$ python3 -q
>>> import numpy as np
>>> from numpy import linalg as LA
>>> np.set_printoptions(precision=2, suppress=True, linewidth=160, sign=" ")
>>> arr = np.load("m.npy")
>>> print(arr)
[[ 1  0  0  0]
 [ 0  1  0  0]
 [ 1 -2  1  0]
 [ 0 -3  3  1]]
>>> f = np.array([0, 1, 0])
>>> print(np.polyval(f, arr[1]))
[ 0  1  0  0]
>>> print(np.convolve(arr[1], f))
[ 0  0  1  0  0  0]
>>> print(np.array([np.convolve(row, f, "same") for row in arr]))
[[ 1  0  0  0]
 [ 0  1  0  0]
 [ 1 -2  1  0]
 [ 0 -3  3  1]]
>>> w, vecs = LA.eig(arr)
>>> print(np.sort(LA.eigvals(LA.inv(arr))))
[ 1.-0.j  1.+0.j  1.+0.j  1.+0.j]
>>> print(arr @ vecs[:, 0] - w[0] * vecs[:, 0])
[ 0.  0.  0.  0.]
>>> print([int(LA.matrix_rank(LA.matrix_power(arr, p))) for p in range(1, 5)])
[4, 4, 4, 4]
>>> print(np.sort(LA.eigvals(arr)))
[ 1.  1.  1.  1.]
>>> q, vecs = LA.qr(arr[:, :3])[0], LA.qr(arr[:, 3:])[0]
>>> sig = LA.svd(q.T @ vecs, compute_uv=False)
>>> print(sig)
[ 0.98]
>>> F = np.load("layer10.npy")
>>> print(F)
[[ 0  0  1  1  0  1]
 [ 0  0  0  0  1  0]
 [ 1  0  0  1  0  1]
 [ 1  0  1  0  0  1]
 [ 0  1  0  0  0  0]
 [ 1  0  1  1  0  0]]
>>> f = np.array([0, 0])
>>> print(np.polyval(f, F[2]))
[ 0  0  0  0  0  0]
>>> print(np.cross(F[2, :3], F[0, :3]))
[ 0 -1  0]
>>> print(np.convolve(F[2], f))
[ 0  0  0  0  0  0  0]
>>> print(np.correlate(F[2], F[0], "full"))
[ 1  0  1  2  0  2  1  1  1  0  0]
>>> print(F @ F)
[[ 3  0  2  2  0  2]
 [ 0  1  0  0  0  0]
 [ 2  0  3  2  0  2]
 [ 2  0  2  3  0  2]
 [ 0  0  0  0  1  0]
 [ 2  0  2  2  0  3]]
>>> print((LA.matrix_power((F != 0) + (F.T != 0) + np.eye(6), 6) > 0).astype(int))
[[ 1  0  1  1  0  1]
 [ 0  1  0  0  1  0]
 [ 1  0  1  1  0  1]
 [ 1  0  1  1  0  1]
 [ 0  1  0  0  1  0]
 [ 1  0  1  1  0  1]]
>>> print(np.flatnonzero(LA.matrix_power((F != 0) + (F.T != 0) + np.eye(6), 6)[5]))
[ 0  2  3  5]
>>> print(np.sort(LA.eigvals(F).real))
[-1. -1. -1. -1.  1.  3.]
>>> print(np.argwhere(np.triu(F)))
[[ 0  2]
 [ 0  3]
 [ 0  5]
 [ 1  4]
 [ 2  3]
 [ 2  5]
 [ 3  5]]
>>> print(np.trace(F @ F @ F) // 6)
4
>>> Lm = np.diag(F.sum(axis=1)) - F
>>> print(LA.matrix_rank(Lm))
4
>>> print(Lm @ np.ones(6))
[ 0.  0.  0.  0.  0.  0.]
>>> print(round(LA.det(Lm[1:, 1:])))
0
>>> feats = np.loadtxt("x.csv", delimiter=",")
>>> print(feats)
[[-0.49  0.88 -0.26 -0.91]
 [-0.58  0.99 -0.66 -0.98]
 [-0.31  0.44  0.07 -0.66]
 [ 0.2  -1.    0.97  0.95]
 [ 0.91 -0.75 -0.8   1.  ]
 [-0.08 -0.82  0.68  0.28]
 [ 0.19  0.92 -0.85 -0.24]
 [ 0.07 -0.93  0.75  0.65]
 [ 0.37  0.74 -0.78  0.37]
 [-0.08  0.96 -0.81 -0.71]
 [ 0.85 -0.99  0.23  1.  ]
 [-0.74  0.98 -0.29 -0.99]
 [ 0.25 -0.8   0.37  0.72]
 [-0.66  1.   -0.99 -1.  ]
 [-0.71  0.95 -0.11 -0.98]
 [-0.69  0.99 -0.61 -0.99]
 [-0.61  0.51  0.43 -0.92]
 [-0.19 -0.92  0.85  0.24]
 [ 0.    0.77 -0.57 -0.37]
 [-0.45  0.41  0.28 -0.8 ]
 [ 0.46 -0.99  0.82  0.96]
 [ 0.81 -0.81 -0.52  0.99]
 [-0.55 -0.92  0.94 -0.52]
 [ 0.23 -0.89  0.55  0.75]
 [ 0.17  0.04 -0.22  0.3 ]
 [-0.49  0.54  0.24 -0.85]
 [ 0.19 -0.41  0.06  0.49]
 [-0.01 -0.95  0.82  0.58]]
>>> labels = feats[:, 0] > np.median(feats[:, 0])
>>> f = feats[labels].mean(axis=0) - feats[~labels].mean(axis=0)
>>> print(((feats - feats.mean(axis=0)) @ f > 0).astype(int))
[ 0  0  0  1  1  1  0  1  1  0  1  0  1  0  0  0  0  1  0  0  1  1  0  1  1  0  1  1]
>>> print(f)
[ 0.81 -0.86  0.08  1.28]
>>> P = feats @ LA.solve(feats.T @ feats, feats.T)
>>> print(P @ feats[:, 2])
[-0.26 -0.66  0.07  0.97 -0.8   0.68 -0.85  0.75 -0.78 -0.81  0.23 -0.29  0.37 -0.99 -0.11 -0.61  0.43  0.85 -0.57  0.28  0.82 -0.52  0.94  0.55 -0.22  0.24
  0.06  0.82]
>>> Xs = (feats - feats.mean(axis=0)) / feats.std(axis=0)
>>> print(np.argwhere(np.abs(Xs) > 2))
[[ 4  0]]
>>> print(Xs.std(axis=0))
[ 1.  1.  1.  1.]
>>> c = LA.lstsq(np.delete(Xs, 2, axis=1), Xs[:, 2])[0]
>>> print(np.abs(c).argmax())
1
>>> Uu, sig, Vh = LA.svd(feats, full_matrices=False)
>>> print(Uu.shape, sig.shape, Vh.shape)
(28, 4) (4,) (4, 4)
>>> print(np.allclose(Uu * sig @ Vh, feats))
True
>>> x = np.array([1, 0, 2, 3])
>>> rhs = feats @ x
>>> c, lr = np.zeros(4), 1 / LA.norm(feats, 2) ** 2
>>> for i in range(20):
...     c -= lr * feats.T @ (feats @ c - rhs)
...     if i % 5 == 0: print(i, round(LA.norm(feats @ c - rhs), 2))
... 
0 2.4
5 2.1
10 1.87
15 1.67
>>> print(round(float(LA.cond(feats)), 2))
11.14
>>> print(c)
[ 1.06 -1.14  1.24  2.11]
>>> data = np.minimum.outer(np.arange(1, 4), np.arange(1, 4)) * -2
>>> print(data)
[[-2 -2 -2]
 [-2 -4 -4]
 [-2 -4 -6]]
>>> # equal to its transpose
>>> x = np.array([3, 0, 0])
>>> rhs = data @ x
>>> print(rhs)
[-6 -6 -6]
>>> print(LA.solve(data, -2 * rhs))
[-6. -0. -0.]
>>> f, v = data[0], data[2]
>>> print(f @ f)
12
>>> print(f @ v)
24
>>> p = (f @ v) / (f @ f) * f
>>> print(v - p)
[ 2.  0. -2.]
>>> print(LA.matrix_rank(np.outer(f, v)))
1
>>> print((v - p) @ f)
0.0
>>> print(np.outer(f, v))
[[  4   8  12]
 [  4   8  12]
 [  4   8  12]]
>>> rng = np.random.default_rng(66524)
>>> A = np.eye(5, dtype=int)[rng.permutation(5)] * np.array([4, 2, 1, 5, -3])
>>> print(A)
[[ 0  0  0  0 -3]
 [ 0  0  1  0  0]
 [ 0  2  0  0  0]
 [ 0  0  0  5  0]
 [ 4  0  0  0  0]]
>>> f = np.array([0, 3, 3, 0, 2])
>>> Y = A + np.outer(f, np.eye(5)[0])
>>> print(LA.matrix_rank(Y - A))
1
>>> print(LA.matrix_rank(LA.inv(Y) - LA.inv(A), tol=1e-8))
1
>>> x = np.array([2, 1, 2, 0, 0])
>>> rhs = A @ x
>>> print(rhs)
[ 0  2  2  0  8]
>>> print(LA.solve(A, 4 * rhs))
[ 8.  4.  8.  0. -0.]
>>> print(LA.solve(A, rhs))
[ 2.  1.  2.  0. -0.]
>>> m1 = np.loadtxt("test12.csv", delimiter=",")
>>> print(m1)
[[  0.  10.   0.]
 [  0.   4.   0.]
 [  0.  18.   0.]
 [  0.   8.   0.]
 [  8.   6.   0.]
 [  0.  14.   0.]
 [  0.  12.   0.]
 [  0.  12.   0.]
 [  1.   8.   0.]
 [  0.  18.   0.]
 [  2.   6.   0.]
 [  0.   4.   0.]
 [  0.  10.   0.]
 [ 23.   0.   2.]
 [  0.  18.   0.]
 [  6.  10.   0.]]
>>> Xs = (m1 - m1.mean(axis=0)) / m1.std(axis=0)
>>> print(np.argwhere(np.abs(Xs) > 2))
[[ 13   0]
 [ 13   2]]
>>> c = LA.lstsq(np.delete(Xs, 0, axis=1), Xs[:, 0])[0]
>>> print(round(1 - np.var(Xs[:, 0] - np.delete(Xs, 0, axis=1) @ c), 2))
0.85
>>> labels = m1[:, 0] > np.median(m1[:, 0])
>>> f = m1[labels].mean(axis=0) - m1[~labels].mean(axis=0)
>>> print(f)
[ 8.   -5.64  0.4 ]
>>> print(labels.astype(int))
[ 0  0  0  0  1  0  0  0  1  0  1  0  0  1  0  1]
>>> print(np.round((((m1 - m1.mean(axis=0)) @ f > 0) == labels).mean(), 2))
0.81
>>> basis = m1[[11, 8]].astype(float)
>>> for _ in range(7):
...     labels = LA.norm(m1[:, None] - basis, axis=-1).argmin(axis=1)
...     basis = np.array([m1[labels == j].mean(axis=0) for j in range(2)])
... 
>>> print(labels)
[ 1  1  1  1  0  1  1  1  1  1  1  1  1  0  1  1]
>>> print(np.abs(basis[1] - basis[0]).argmax())
0
>>> print(np.bincount(labels))
[  2  14]
>>> Y = np.c_[m1[:, :1] @ np.array([[-2]]), np.array([-2, -1, 1, 0, 2, 0, 1, 2, 2, -1, -2, -2, 0, 2, 2, 1])]
>>> print(Y)
[[  0.  -2.]
 [  0.  -1.]
 [  0.   1.]
 [  0.   0.]
 [-16.   2.]
 [  0.   0.]
 [  0.   1.]
 [  0.   2.]
 [ -2.   2.]
 [  0.  -1.]
 [ -4.  -2.]
 [  0.  -2.]
 [  0.   0.]
 [-46.   2.]
 [  0.   2.]
 [-12.   1.]]
>>> print(np.round(LA.lstsq(m1, Y[:, 0])[0], 2) + 0)
[-2.  0.  0.]
>>> print(LA.matrix_rank(np.c_[m1, Y]))
4
>>> print(LA.matrix_rank(Y))
2
>>> print(LA.norm(LA.qr(m1)[0].T @ Y, axis=0) ** 2 / ((Y ** 2).sum(axis=0) + 1e-12))
[ 1.    0.24]
>>> W0 = np.loadtxt("w.csv", delimiter=",")
>>> print(W0)
[[  1.   3.   3.   2.   1.   0.]
 [  4.   3.   6.   3.   1.   0.]
 [  7.   4.   9.   3.   4.   1.]
 [  7.   5.   9.   4.   6.   1.]
 [ 10.   6.  10.   6.   9.   1.]
 [ 10.   6.  13.   9.   9.   2.]
 [ 11.   7.  13.   9.  11.   3.]
 [ 12.   8.  13.  10.  14.   6.]
 [ 12.  10.  14.  12.  15.   7.]
 [ 12.  11.  15.  14.  15.  10.]
 [ 13.  14.  15.  14.  17.  13.]
 [ 14.  14.  15.  17.  19.  15.]
 [ 17.  14.  18.  17.  20.  18.]
 [ 20.  17.  19.  19.  23.  19.]
 [ 21.  17.  20.  20.  26.  19.]
 [ 22.  20.  21.  23.  29.  19.]
 [ 25.  20.  22.  26.  29.  20.]
 [ 26.  22.  24.  27.  29.  23.]
 [ 28.  24.  24.  27.  30.  24.]
 [ 29.  25.  25.  30.  32.  26.]
 [ 31.  25.  26.  31.  34.  29.]
 [ 31.  28.  26.  34.  37.  32.]]
>>> labels = W0[:, 4] > np.median(W0[:, 4])
>>> f = W0[labels].mean(axis=0) - W0[~labels].mean(axis=0)
>>> print(((W0 - W0.mean(axis=0)) @ f > 0).astype(int))
[ 0  0  0  0  0  0  0  0  0  0  0  1  1  1  1  1  1  1  1  1  1  1]
>>> print(f)
[ 15.    13.55  10.91  16.82  18.73  18.18]
>>> print(np.argsort(-np.abs(f).round(6), kind="stable"))
[ 4  5  3  0  1  2]
>>> print(labels.astype(int))
[ 0  0  0  0  0  0  0  0  0  0  0  1  1  1  1  1  1  1  1  1  1  1]
>>> Xs = W0 - W0.mean(axis=0)
>>> Uu, sig, Vh = LA.svd(Xs, full_matrices=False)
>>> print((np.sign(Uu[:, 0]) == np.sign(Uu[0, 0])).astype(int))
[ 1  1  1  1  1  1  1  1  1  1  1  0  0  0  0  0  0  0  0  0  0  0]
>>> print(LA.matrix_rank(Xs))
6
>>> print(np.round(sig ** 2 / (sig ** 2).sum(), 2) + 0)
[ 0.98  0.01  0.    0.    0.    0.  ]
>>> T = np.stack([W0, 3 * W0, W0[::-1]])
>>> print(LA.matrix_rank(T))
[ 6  6  6]
>>> print(T.sum(axis=0))
[[  35.   40.   38.   42.   41.   32.]
 [  47.   37.   50.   43.   38.   29.]
 [  57.   41.   61.   42.   48.   30.]
 [  56.   44.   60.   43.   54.   28.]
 [  66.   46.   64.   51.   65.   27.]
 [  65.   44.   74.   62.   65.   28.]
 [  66.   48.   73.   59.   73.   31.]
 [  69.   49.   72.   60.   82.   43.]
 [  68.   57.   75.   67.   83.   47.]
 [  65.   58.   78.   73.   80.   58.]
 [  66.   70.   75.   73.   87.   67.]
 [  69.   70.   75.   82.   93.   73.]
 [  80.   67.   87.   82.   95.   82.]
 [  92.   78.   90.   88.  107.   83.]
 [  96.   76.   93.   90.  118.   82.]
 [  99.   87.   97.  101.  127.   79.]
 [ 110.   86.  101.  113.  125.   82.]
 [ 114.   94.  106.  114.  125.   93.]
 [ 119.  101.  105.  112.  126.   97.]
 [ 123.  104.  109.  123.  132.  105.]
 [ 128.  103.  110.  127.  137.  116.]
 [ 125.  115.  107.  138.  149.  128.]]
>>> Xs = (W0 - W0.mean(axis=0)) / W0.std(axis=0)
>>> print(Xs.std(axis=0))
[ 1.  1.  1.  1.  1.  1.]
>>> c = LA.lstsq(np.delete(Xs, 3, axis=1), Xs[:, 3])[0]
>>> print(c)
[ 0.09  0.5   0.15  0.17  0.09]
>>> x = np.array([6, -5, 7, -2, -4, 2])
>>> rhs = W0 @ x
>>> c, lr = np.zeros(6), 1 / LA.norm(W0, 2) ** 2
>>> for i in range(4):
...     c -= lr * W0.T @ (W0 @ c - rhs)
...     if i % 1 == 0: print(i, round(LA.norm(W0 @ c - rhs), 2))
... 
0 105.85
1 105.21
2 104.57
3 103.94
>>> print(round(LA.cond(W0), 2))
58.58
>>> print(c)
[ 0.64  0.49  0.66  0.58  0.67  0.42]
